$ python3 -q
>>> import numpy as np
>>> np.set_printoptions(suppress=True, linewidth=200)
>>> def rd(a):
...     return np.round(a, 2) + 0
... 
>>> rng = np.random.default_rng(3)
>>> K = np.eye(8, dtype=int)[rng.permutation(8)]
>>> K
array([[0, 0, 0, 0, 0, 0, 1, 0],
       [0, 0, 0, 0, 0, 0, 0, 1],
       [0, 0, 1, 0, 0, 0, 0, 0],
       [0, 1, 0, 0, 0, 0, 0, 0],
       [0, 0, 0, 0, 1, 0, 0, 0],
       [0, 0, 0, 0, 0, 1, 0, 0],
       [0, 0, 0, 1, 0, 0, 0, 0],
       [1, 0, 0, 0, 0, 0, 0, 0]])
>>> # keeps lengths
>>> u = np.array([-1, 0, -2, 0, 2, 2, -2, 2])
>>> A2 = K + np.outer(u, np.eye(8)[2])
>>> A2
array([[ 0.,  0., -1.,  0.,  0.,  0.,  1.,  0.],
       [ 0.,  0.,  0.,  0.,  0.,  0.,  0.,  1.],
       [ 0.,  0., -1.,  0.,  0.,  0.,  0.,  0.],
       [ 0.,  1.,  0.,  0.,  0.,  0.,  0.,  0.],
       [ 0.,  0.,  2.,  0.,  1.,  0.,  0.,  0.],
       [ 0.,  0.,  2.,  0.,  0.,  1.,  0.,  0.],
       [ 0.,  0., -2.,  1.,  0.,  0.,  0.,  0.],
       [ 1.,  0.,  2.,  0.,  0.,  0.,  0.,  0.]])
>>> np.linalg.matrix_rank(A2 - K)
np.int64(1)
>>> np.linalg.matrix_rank(np.linalg.inv(A2) - np.linalg.inv(K), tol=1e-8)
np.int64(1)
>>> x = np.array([0, -2, 0, -1, 1, 0, 2, 2])
>>> target = K @ x
>>> target
array([ 2,  2,  0, -2,  1,  0, -1,  0])
>>> rd(np.linalg.solve(K, -2 * target))
array([ 0.,  4.,  0.,  2., -2.,  0., -4., -4.])
>>> rd(np.linalg.solve(K, target + K[:, 0]))
array([ 1., -2.,  0., -1.,  1.,  0.,  2.,  2.])
>>> x = np.array([7, 9, -3, -7, -8, -5, -6, -7])
>>> K @ x
array([-6, -7, -3,  9, -8, -5, -7,  7])
>>> K * x
array([[ 0,  0,  0,  0,  0,  0, -6,  0],
       [ 0,  0,  0,  0,  0,  0,  0, -7],
       [ 0,  0, -3,  0,  0,  0,  0,  0],
       [ 0,  9,  0,  0,  0,  0,  0,  0],
       [ 0,  0,  0,  0, -8,  0,  0,  0],
       [ 0,  0,  0,  0,  0, -5,  0,  0],
       [ 0,  0,  0, -7,  0,  0,  0,  0],
       [ 7,  0,  0,  0,  0,  0,  0,  0]])
>>> K @ np.eye(8)[1]
array([0., 0., 0., 1., 0., 0., 0., 0.])
>>> np.linalg.norm(K @ x) <= np.linalg.norm(K, 2) * np.linalg.norm(x) + 1e-9
np.True_
>>> feats = np.array([[0.3, -0.4, -0.5, 0.0, -0.2, -1.1],
...     [0.9, 0.8, -0.7, -0.3, 1.3, 0.4],
...     [0.0, 0.0, 0.3, 1.3, -0.3, -1.2],
...     [0.9, -0.1, 0.6, -0.9, 0.6, 0.7]])
>>> print(feats)
[[ 0.3 -0.4 -0.5  0.  -0.2 -1.1]
 [ 0.9  0.8 -0.7 -0.3  1.3  0.4]
 [ 0.   0.   0.3  1.3 -0.3 -1.2]
 [ 0.9 -0.1  0.6 -0.9  0.6  0.7]]
>>> u = np.array([6, 4])
>>> rd(np.cross(feats[0, :3], feats[3, :3]))
array([-0.29, -0.63,  0.33])
>>> rd(np.polyval(u, feats[0]))
array([ 5.8,  1.6,  1. ,  4. ,  2.8, -2.6])
>>> F = np.load("block12.npy")
>>> F
array([[ 2, -1,  2,  3,  3, -1, -1],
       [ 2,  2, -1,  3, -2, -3, -2],
       [-1,  2,  1,  0,  0,  3,  0],
       [ 2,  0, -1,  2,  2, -1,  1],
       [ 0,  3,  2, -1, -3,  3,  3],
       [ 2,  0, -1,  2,  2, -1,  1]])
>>> U, sig, Vh = np.linalg.svd(F)
>>> rd(sig)
array([8.94, 5.49, 4.97, 3.29, 2.1 , 0.  ])
>>> A2 = U[:, :5] @ np.diag(sig[:5]) @ Vh[:5]
>>> np.linalg.matrix_rank(A2)
np.int64(5)
>>> rd(np.abs(F - A2).max())
np.float64(0.0)
>>> u, g = F[1], F[2]
>>> print(u @ g)
-8
>>> pr = (u @ g) / (u @ u) * u
>>> print(rd(g - pr))
[-0.54  2.46  0.77  0.69 -0.46  2.31 -0.46]
>>> rd(F @ np.linalg.pinv(F) @ F)
array([[ 2., -1.,  2.,  3.,  3., -1., -1.],
       [ 2.,  2., -1.,  3., -2., -3., -2.],
       [-1.,  2.,  1.,  0.,  0.,  3.,  0.],
       [ 2.,  0., -1.,  2.,  2., -1.,  1.],
       [ 0.,  3.,  2., -1., -3.,  3.,  3.],
       [ 2.,  0., -1.,  2.,  2., -1.,  1.]])
>>> print(np.allclose(F[:-1].T @ np.linalg.lstsq(F[:-1].T, F[-1])[0], F[-1]))
True
>>> print(rd(np.trace(np.linalg.pinv(F) @ F)))
5.0
>>> print(np.linalg.lstsq(F[:-1].T, F[-1])[2])
5
>>> print(np.abs(np.diag(np.linalg.qr(F)[1])) > 1e-9)
[ True  True  True  True  True False]
>>> x = np.array([-3, 2, -3, -3, 1, 2, 0])
>>> print(F @ np.eye(7)[2])
[ 2. -1.  1. -1.  2. -1.]
>>> z = rng.integers(0, 2, 4)
>>> W0 = (z[:, None] == z) * 4 + np.eye(4)
>>> W0
array([[5., 4., 0., 4.],
       [4., 5., 0., 4.],
       [0., 0., 5., 0.],
       [4., 4., 0., 5.]])
>>> # splits into 2 blocks
>>> U, sig, Vh = np.linalg.svd(F)
>>> evecs = Vh[:(sig > 1e-8).sum()]
>>> x = F[4] + 5 * F[0] + rng.integers(2) * np.eye(7)[2]
>>> x
array([10., -2., 12., 14., 12., -2., -2.])
>>> np.linalg.matrix_rank(np.vstack([F, x]))
np.int64(5)
>>> np.allclose(evecs.T @ evecs @ x, x)
True
>>> rd(np.linalg.norm(x - evecs.T @ evecs @ x))
np.float64(0.0)
>>> O = W0.astype(float).copy()
>>> for j in range(4):
...     O[:, j] -= O[:, :j] @ (O[:, :j].T @ O[:, j])
...     O[:, j] /= np.linalg.norm(O[:, j])
... 
>>> rd(O.T @ W0)
array([[7.55, 7.42, 0.  , 7.42],
       [0.  , 1.41, 0.  , 0.7 ],
       [0.  , 0.  , 5.  , 0.  ],
       [0.  , 0.  , 0.  , 1.22]])
>>> ev, evecs = np.linalg.eigh(W0)
>>> x = np.array([-2, 0, 5, -3])
>>> x @ W0 @ x
np.float64(238.0)
>>> print(rd(evecs * np.maximum(ev, 0) @ evecs.T))
[[5. 4. 0. 4.]
 [4. 5. 0. 4.]
 [0. 0. 5. 0.]
 [4. 4. 0. 5.]]
>>> rd(evecs * np.abs(ev) @ evecs.T)
array([[5., 4., 0., 4.],
       [4., 5., 0., 4.],
       [0., 0., 5., 0.],
       [4., 4., 0., 5.]])
>>> rd(evecs * np.sqrt(ev) @ evecs.T)
array([[1.87, 0.87, 0.  , 0.87],
       [0.87, 1.87, 0.  , 0.87],
       [0.  , 0.  , 2.24, 0.  ],
       [0.87, 0.87, 0.  , 1.87]])
>>> mat = np.array([[6, 3, 1, 3, 4, 1, 4],
...     [3, 4, 4, 3, 4, 3, 1],
...     [1, 4, 4, 3, 2, 4, 5],
...     [3, 3, 3, 4, 6, 4, 4],
...     [4, 4, 2, 6, 0, 2, 1],
...     [1, 3, 4, 4, 2, 6, 2],
...     [4, 1, 5, 4, 1, 2, 2]])
>>> # symmetric, so the eigenvalues are real
>>> x = np.array([-2, -1, -3, 1, -3, -2, -1])
>>> target = mat @ x
>>> target
array([-33, -38, -34, -44, -17, -33, -29])
>>> print(rd(np.linalg.solve(mat, 4 * target)))
[ -8.  -4. -12.   4. -12.  -8.  -4.]
>>> x = np.array([3, 1, 0, 3, 3, 0, 2])
>>> (mat @ x).argmax()
np.int64(0)
>>> A = np.load("test9.npy")
>>> print(A)
[[-2.  -0.9  0.   0.9  0.7 -0.9  0. ]
 [-1.  -1.6 -0.9  0.4 -0.3  0.1  1. ]
 [-1.   0.   1.  -0.5  2.7 -0.3 -0.7]
 [ 2.5 -0.2 -1.7  0.6 -0.5 -0.8  0. ]
 [ 0.4  0.5  1.6 -0.2  0.1 -0.2 -0.5]
 [ 1.8  1.1 -1.7 -1.2  0.4  1.4  1.3]
 [-0.4  3.1  0.4 -1.1  0.5 -0.6  0.2]
 [-0.4 -1.9  0.   1.  -0.5  2.3  0.5]
 [-1.8 -2.   0.1  1.4  0.5  0.7 -0.1]
 [ 0.4 -1.1 -0.9  0.2  0.9 -1.7 -0.2]
 [ 1.  -0.8  0.4  0.1 -0.1  0.7 -2. ]
 [ 1.   0.1 -0.2 -1.1 -0.3  0.   1.6]
 [ 4.   4.5 -2.  -0.5  3.5  4.   2.5]
 [ 2.4 -0.4 -2.   1.1 -0.5  0.2 -0.7]
 [ 0.7  0.8  0.9  0.3 -0.6  0.4 -1.4]
 [ 2.  -0.5 -0.7  1.2 -1.7  0.4 -1.8]
 [ 1.5 -0.7 -0.6 -0.8 -0.5 -1.9 -2.3]
 [ 1.3  1.6 -0.1  0.   0.3 -1.6 -0.6]
 [-0.1  1.3 -1.2 -0.8 -0.1  1.  -0.9]
 [-0.5 -1.8 -1.1 -0.6 -0.5  0.1  0.4]
 [-0.3 -0.2  0.  -0.8  1.7  1.1 -0.6]
 [-0.3  0.5 -0.2  0.4  0.8  3.6  0.2]
 [ 1.4  0.6 -1.5 -1.6  0.1  0.8 -0.6]
 [-1.  -0.4  0.6 -0.9 -1.   1.5 -0.8]
 [-0.9  1.1  0.1  0.   1.6  0.7  0.5]
 [ 0.8  0.6  0.1 -0.3 -0.4  1.2 -1.7]
 [-0.2 -1.  -1.5  1.6 -0.4  2.5  0.3]
 [ 0.5 -1.  -0.1 -1.5  0.8  0.1  1.1]
 [ 0.8 -1.2  0.8  0.8  0.2 -1.3 -1.3]
 [-1.  -1.  -1.7  1.2  0.  -0.5 -1.3]]
>>> T = np.stack([A, 2 * A, A[::-1]])
>>> T.shape
(3, 30, 7)
>>> (T @ A.T).shape
(3, 30, 30)
>>> print(rd(np.linalg.norm(T, axis=(1, 2))))
[17.64 35.27 17.64]
>>> np.linalg.matrix_rank(T)
array([7, 7, 7])
>>> cen = A - A.mean(axis=0)
>>> evecs = np.linalg.svd(cen)[2][:1]
>>> A2 = cen - cen @ evecs.T @ evecs
>>> print(rd(np.cov(cen @ evecs.T, rowvar=False)))
3.83
>>> print(rd(np.linalg.norm(A2) / np.linalg.norm(cen)))
0.79
>>> rd(np.diag(evecs.T @ evecs))
array([0.17, 0.39, 0.03, 0.04, 0.09, 0.19, 0.1 ])
>>> np.linalg.norm(A2, axis=1).round(6).argmax()
np.int64(6)
>>> rd(A2.std(axis=0))
array([1.08, 0.75, 0.89, 0.82, 0.88, 1.12, 0.9 ])
>>> x = np.array([4, 2, 3, 2, 9, 9, 8])
>>> target = A @ x
>>> beta, lr = np.zeros(7), 1 / np.linalg.norm(A, 2) ** 2
>>> for i in range(300):
...     beta -= lr * A.T @ (A @ beta - target)
...     if i % 50 == 0: print(i, round(np.linalg.norm(A @ beta - target), 2))
... 
0 41.39
50 0.07
100 0.0
150 0.0
200 0.0
250 0.0
>>> rd(np.linalg.cond(A))
np.float64(3.0)
>>> print(rd(beta))
[4. 2. 3. 2. 9. 9. 8.]
>>> cent = A[[6, 14]].astype(float)
>>> for _ in range(6):
...     z = np.linalg.norm(A[:, None] - cent, axis=-1).argmin(axis=1)
...     cent = np.array([A[z == j].mean(axis=0) for j in range(2)])
... 
>>> z
array([1, 1, 1, 1, 1, 0, 0, 1, 1, 1, 1, 1, 0, 1, 1, 1, 1, 1, 1, 1, 1, 1, 1, 1, 1, 1, 1, 1, 1, 1])
>>> rd(cent)
array([[ 1.8 ,  2.9 , -1.1 , -0.93,  1.47,  1.6 ,  1.33],
       [ 0.23, -0.36, -0.33,  0.08,  0.11,  0.3 , -0.44]])
>>> rd(cent[1] - cent[0])
array([-1.57, -3.26,  0.77,  1.01, -1.36, -1.3 , -1.77])
>>> np.bincount(z)
array([ 3, 27])
